$ ipython --no-banner

In [1]: import numpy as np

In [2]: from numpy import linalg as LA

In [3]: np.set_printoptions(suppress=True, linewidth=120)

In [4]: def tidy(a):
   ...:     return np.round(a, 3) + 0
   ...: 

In [5]: M2 = np.array([[7, 7, -1, 8], [-7, -5, -1, -5], [7, 9, 7, 4], [7, -6, -2, -3]])

In [6]: feats = M2 - M2.T

In [7]: feats
Out[7]: 
array([[  0,  14,  -8,   1],
       [-14,   0, -10,   1],
       [  8,  10,   0,   6],
       [ -1,  -1,  -6,   0]])

In [8]: M2 = feats / LA.norm(feats, axis=1, keepdims=True)

In [9]: gram = M2 @ M2.T

In [10]: tidy(np.degrees(np.arccos(np.clip(gram[1, 0], -1, 1))))
Out[10]: np.float64(73.086)

In [11]: tidy(gram[1])
Out[11]: array([ 0.291,  1.   , -0.435,  0.697])

In [12]: np.argwhere(np.triu(np.abs(gram) > 0.95, 1))
Out[12]: array([], shape=(0, 2), dtype=int64)

In [13]: (np.abs(gram) > 0.9).astype(int)
Out[13]: 
array([[1, 0, 0, 0],
       [0, 1, 0, 0],
       [0, 0, 1, 0],
       [0, 0, 0, 1]])

In [14]: tidy(LA.eigvals(feats).sum().real)
Out[14]: np.float64(0.0)

In [15]: np.kron(np.eye(2, dtype=int), feats)
Out[15]: 
array([[  0,  14,  -8,   1,   0,   0,   0,   0],
       [-14,   0, -10,   1,   0,   0,   0,   0],
       [  8,  10,   0,   6,   0,   0,   0,   0],
       [ -1,  -1,  -6,   0,   0,   0,   0,   0],
       [  0,   0,   0,   0,   0,  14,  -8,   1],
       [  0,   0,   0,   0, -14,   0, -10,   1],
       [  0,   0,   0,   0,   8,  10,   0,   6],
       [  0,   0,   0,   0,  -1,  -1,  -6,   0]])

In [16]: tidy(LA.det(2 * feats)), tidy(LA.det(feats))
Out[16]: (np.float64(107584.0), np.float64(6724.0))

In [17]: x = np.array([2, -2, 0, 0])

In [18]: feats @ np.ones(4)
Out[18]: array([  7., -23.,  24.,  -8.])

In [19]: feats * x
Out[19]: 
array([[  0, -28,   0,   0],
       [-28,   0,   0,   0],
       [ 16, -20,   0,   0],
       [ -2,   2,   0,   0]])

In [20]: (feats @ x).argmax()
Out[20]: np.int64(3)

In [21]: feats @ x
Out[21]: array([-28, -28,  -4,   0])

In [22]: feats @ (2 * x)
Out[22]: array([-56, -56,  -8,   0])
